In [1]: import numpy as np

In [2]: from numpy import linalg as LA

In [3]: np.set_printoptions(precision=2, suppress=True, linewidth=100)

In [4]: m1 = np.loadtxt("out3.csv", delimiter=",")

In [5]: m1.round(2) + 0
Out[5]: 
array([[ 0.72,  0.02,  0.08, -0.23,  0.3 , -0.06, -0.06, -0.09, -0.18],
       [ 0.02,  0.64,  0.  ,  0.  , -0.17, -0.32, -0.01,  0.22, -0.23],
       [ 0.08,  0.  ,  0.97,  0.07, -0.09,  0.03,  0.02,  0.02,  0.06],
       [-0.23,  0.  ,  0.07,  0.8 ,  0.25, -0.07, -0.05, -0.06, -0.16],
       [ 0.3 , -0.17, -0.09,  0.25,  0.61, -0.06,  0.06,  0.18,  0.09],
       [-0.06, -0.32,  0.03, -0.07, -0.06,  0.69, -0.03,  0.17, -0.26],
       [-0.06, -0.01,  0.02, -0.05,  0.06, -0.03,  0.98, -0.01, -0.05],
       [-0.09,  0.22,  0.02, -0.06,  0.18,  0.17, -0.01,  0.85,  0.09],
       [-0.18, -0.23,  0.06, -0.16,  0.09, -0.26, -0.05,  0.09,  0.72]])

In [6]: [round(float(x), 2) for x in LA.svd(m1, compute_uv=False)[:3]]
Out[6]: [1.0, 1.0, 1.0]

In [7]: LA.cond(m1) > 100
Out[7]: np.True_

In [8]: np.argsort(-LA.norm(m1, axis=0).round(6), kind="stable")[:3]
Out[8]: array([6, 2, 7])

In [9]: LA.matrix_rank(m1, rtol=0.1)
Out[9]: np.int64(7)

In [10]: f = np.array([0, 1, 0])

In [11]: np.round(np.cross(m1[6, :3], m1[3, :3]), 2) + 0
Out[11]: array([0., 0., 0.])

In [12]: np.round(np.array([np.convolve(row, f, "same") for row in m1]), 2) + 0
Out[12]: 
array([[ 0.72,  0.02,  0.08, -0.23,  0.3 , -0.06, -0.06, -0.09, -0.18],
       [ 0.02,  0.64,  0.  ,  0.  , -0.17, -0.32, -0.01,  0.22, -0.23],
       [ 0.08,  0.  ,  0.97,  0.07, -0.09,  0.03,  0.02,  0.02,  0.06],
       [-0.23,  0.  ,  0.07,  0.8 ,  0.25, -0.07, -0.05, -0.06, -0.16],
       [ 0.3 , -0.17, -0.09,  0.25,  0.61, -0.06,  0.06,  0.18,  0.09],
       [-0.06, -0.32,  0.03, -0.07, -0.06,  0.69, -0.03,  0.17, -0.26],
       [-0.06, -0.01,  0.02, -0.05,  0.06, -0.03,  0.98, -0.01, -0.05],
       [-0.09,  0.22,  0.02, -0.06,  0.18,  0.17, -0.01,  0.85,  0.09],
       [-0.18, -0.23,  0.06, -0.16,  0.09, -0.26, -0.05,  0.09,  0.72]])

In [13]: x0 = np.array([-2, -2, 0, 3, 2, -2, 1, 0, -1])

In [14]: np.sign((m1 @ x0).round(6))
Out[14]: array([-1., -1., -1.,  1.,  1., -1.,  1., -1.,  1.])

In [15]: m1 @ x0
Out[15]: array([-1.36, -0.81, -0.22,  3.62,  1.8 , -0.73,  1.2 , -0.52,  0.26])

In [16]: np.einsum("ij,j->i", m1, x0)
Out[16]: array([-1.36, -0.81, -0.22,  3.62,  1.8 , -0.73,  1.2 , -0.52,  0.26])

In [17]: rank = LA.matrix_rank(m1)

In [18]: rank
Out[18]: np.int64(7)

In [19]: null = LA.svd(m1)[2][rank:].T

In [20]: np.round(m1 @ null, 2) + 0
Out[20]: 
array([[0., 0.],
       [0., 0.],
       [0., 0.],
       [0., 0.],
       [0., 0.],
       [0., 0.],
       [0., 0.],
       [0., 0.],
       [0., 0.]])

In [21]: null.shape
Out[21]: (9, 2)

In [22]: [int(LA.matrix_rank(m1[:i])) for i in range(1, len(m1) + 1)]
Out[22]: [1, 2, 3, 4, 5, 6, 7, 7, 7]

In [23]: LA.matrix_rank(m1.T @ m1), LA.matrix_rank(m1 @ m1.T)
Out[23]: (np.int64(7), np.int64(7))

In [24]: E = np.loadtxt("sample1.csv", delimiter=",")

In [25]: E
Out[25]: 
array([[1., 0., 0.],
       [0., 1., 0.],
       [0., 0., 1.]])

In [26]: M2 = LA.inv(E)

In [27]: LA.det(E) * M2
Out[27]: 
array([[1., 0., 0.],
       [0., 1., 0.],
       [0., 0., 1.]])

In [28]: M2
Out[28]: 
array([[1., 0., 0.],
       [0., 1., 0.],
       [0., 0., 1.]])

In [29]: LA.inv(M2)
Out[29]: 
array([[1., 0., 0.],
       [0., 1., 0.],
       [0., 0., 1.]])

In [30]: round(float(LA.det(E) * LA.det(M2)), 2)
Out[30]: 1.0

In [31]: E @ E
Out[31]: 
array([[1., 0., 0.],
       [0., 1., 0.],
       [0., 0., 1.]])

In [32]: np.flatnonzero(LA.matrix_power((E != 0) + (E.T != 0) + np.eye(3), 3)[1])
Out[32]: array([1])

In [33]: [int(LA.matrix_rank(LA.matrix_power(E, p))) for p in range(1, 4)]
Out[33]: [3, 3, 3]

In [34]: LA.matrix_rank(E - E[0, 0] * np.eye(3))
Out[34]: np.int64(0)

In [35]: E @ E
Out[35]: 
array([[1., 0., 0.],
       [0., 1., 0.],
       [0., 0., 1.]])

In [36]: feats = np.loadtxt("test19.csv", delimiter=",")

In [37]: feats
Out[37]: 
array([[ 15.96,  -2.52,   1.23,   2.73],
       [ -3.43,  -8.01,   0.09,   0.34],
       [-16.05,   3.21,  -0.67,  -1.02],
       [  8.42,  -3.54,   7.44,   4.45],
       [  1.9 ,  15.22,  -8.75,   6.05],
       [  2.62,  -7.87,  10.36,  13.66],
       [-22.75,  -0.26,  -8.27,  14.08],
       [ 16.34,  13.43,  -6.49,  -5.8 ],
       [ -6.73,  -9.84,  -6.84,  -2.78],
       [  5.93, -13.13,  -1.04, -14.45],
       [  7.71,  -2.24,  15.18,   5.68],
       [-15.3 , -23.46,   9.79,   5.4 ],
       [ -9.66,  -0.41,   6.55, -11.22],
       [  2.52, -14.89,  -3.26,   5.65],
       [  1.13,  -2.58, -10.21, -12.14],
       [ -8.43,   2.59,  12.5 ,  -2.81],
       [ -4.38,   2.12,   7.82,  10.12],
       [ -6.16,  -7.85,  -0.89, -11.68],
       [  2.65,   2.69, -11.39, -18.84],
       [ -3.68,  10.9 ,  -1.64,   2.05],
       [ -8.93,   7.26,  23.82, -17.96],
       [  7.42,   7.16, -14.25,  10.42],
       [  4.36,   1.75,   4.77,   0.85],
       [ -8.01,   7.52, -11.77,  -9.39],
       [ -4.49,  17.28, -12.42,  -1.9 ],
       [  8.03,  -4.61,   1.64,  13.4 ],
       [  4.76,  -6.74, -12.09,   2.24],
       [ -8.44,  -3.7 ,   3.3 ,   4.44],
       [  8.29,  13.23,  -4.47,   9.41],
       [  2.77,  15.51,  11.11,   7.8 ],
       [ 14.1 ,  -5.74,  -9.19,   6.46],
       [  2.36, -15.7 ,  -1.58, -15.27],
       [  5.83,   9.84,  -1.17,   4.78],
       [  1.23,  -3.59, -11.91,  13.97],
       [  7.91,  -5.01,   9.12,  19.44]])

In [38]: left, sv, Vt = LA.svd(m1)

In [39]: V = Vt[:(sv > 1e-8).sum()]

In [40]: rng = np.random.default_rng(4086)

In [41]: x0 = m1[4] + -1 * m1[7] + rng.integers(2) * np.eye(9)[7]

In [42]: x0
Out[42]: array([ 0.39, -0.39, -0.11,  0.31,  0.43, -0.23,  0.07,  0.33,  0.01])

In [43]: np.allclose(V.T @ V @ x0, x0)
Out[43]: False

In [44]: np.diag(V.T @ V)
Out[44]: array([0.72, 0.64, 0.97, 0.8 , 0.61, 0.69, 0.98, 0.85, 0.72])

In [45]: np.round(V.T @ V, 2) + 0
Out[45]: 
array([[ 0.72,  0.02,  0.08, -0.23,  0.3 , -0.06, -0.06, -0.09, -0.18],
       [ 0.02,  0.64,  0.  ,  0.  , -0.17, -0.32, -0.01,  0.22, -0.23],
       [ 0.08,  0.  ,  0.97,  0.07, -0.09,  0.03,  0.02,  0.02,  0.06],
       [-0.23,  0.  ,  0.07,  0.8 ,  0.25, -0.07, -0.05, -0.06, -0.16],
       [ 0.3 , -0.17, -0.09,  0.25,  0.61, -0.06,  0.06,  0.18,  0.09],
       [-0.06, -0.32,  0.03, -0.07, -0.06,  0.69, -0.03,  0.17, -0.26],
       [-0.06, -0.01,  0.02, -0.05,  0.06, -0.03,  0.98, -0.01, -0.05],
       [-0.09,  0.22,  0.02, -0.06,  0.18,  0.17, -0.01,  0.85,  0.09],
       [-0.18, -0.23,  0.06, -0.16,  0.09, -0.26, -0.05,  0.09,  0.72]])

In [46]: proj = feats @ LA.solve(feats.T @ feats, feats.T)

In [47]: np.allclose(proj @ proj, proj)
Out[47]: True

In [48]: round(np.trace(proj), 2)
Out[48]: np.float64(4.0)

In [49]: np.diag(proj)
Out[49]: 
array([0.1 , 0.02, 0.1 , 0.06, 0.1 , 0.11, 0.33, 0.16, 0.07, 0.14, 0.12, 0.26, 0.07, 0.09, 0.08,
       0.08, 0.06, 0.06, 0.15, 0.05, 0.34, 0.12, 0.02, 0.11, 0.15, 0.08, 0.08, 0.04, 0.09, 0.15,
       0.12, 0.16, 0.04, 0.12, 0.16])

In [50]: LA.matrix_rank(np.eye(35) - proj)
Out[50]: np.int64(31)

In [51]: C2 = np.cov(feats, rowvar=False)

In [52]: np.argsort(-feats.std(axis=0).round(6), kind="stable")
Out[52]: array([3, 1, 2, 0])

In [53]: C2.shape
Out[53]: (4, 4)

In [54]: C2
Out[54]: 
array([[ 82.  ,   8.46, -10.45,  14.07],
       [  8.46,  93.76, -12.52,   2.68],
       [-10.45, -12.52,  86.22,   3.49],
       [ 14.07,   2.68,   3.49,  99.38]])

In [55]: M = np.load("arr.npy")

In [56]: M
Out[56]: 
array([[ 2,  0,  0,  0],
       [ 0,  2,  2, -8],
       [ 0,  9,  9,  8],
       [ 0,  8,  2,  6]])

In [57]: # 2 groups of indices that never mix

In [58]: labels = rng.permutation(4)

In [59]: labels
Out[59]: array([0, 1, 2, 3])

In [60]: M2 = M[labels][:, labels]

In [61]: M2
Out[61]: 
array([[ 2,  0,  0,  0],
       [ 0,  2,  2, -8],
       [ 0,  9,  9,  8],
       [ 0,  8,  2,  6]])

In [62]: x0 = np.array([0, 2, 2, 1])

In [63]: h = np.maximum(M2 @ x0, 0)

In [64]: np.tanh(M2 @ x0)
Out[64]: array([0., 0., 1., 1.])

In [65]: f = np.array([1, 2, 2, 1])

In [66]: M2 = M + np.outer(f, np.eye(4)[3])

In [67]: M2
Out[67]: 
array([[ 2.,  0.,  0.,  1.],
       [ 0.,  2.,  2., -6.],
       [ 0.,  9.,  9., 10.],
       [ 0.,  8.,  2.,  7.]])

In [68]: LA.matrix_rank(M2 - M)
Out[68]: np.int64(1)

In [69]: LA.matrix_rank(LA.inv(M2) - LA.inv(M), tol=1e-8)
Out[69]: np.int64(1)

In [70]: round(float(LA.det(M2) / LA.det(M)), 2), round(1 + LA.solve(M, f)[3], 2)
Out[70]: (0.84, np.float64(0.84))

In [71]: round(LA.det(M2[::-1]), 2)
Out[71]: np.float64(888.0)

In [72]: np.einsum("ii->", M2)
Out[72]: np.float64(20.0)

In [73]: np.einsum("ij,ji->", M2, M2)
Out[73]: np.float64(118.0)

In [74]: round(LA.eigvals(M2).sum().real, 2)
Out[74]: np.float64(20.0)

In [75]: np.poly(M2)
Out[75]: array([   1.,  -20.,  141., -654.,  888.])

In [76]: round(float(LA.det(2 * M2)), 2), np.round(LA.det(M2), 2)
Out[76]: (14208.0, np.float64(888.0))

In [77]: LA.eigvals(M2)
Out[77]: array([ 2.  +0.j  , 12.43+0.j  ,  2.79+5.29j,  2.79-5.29j])
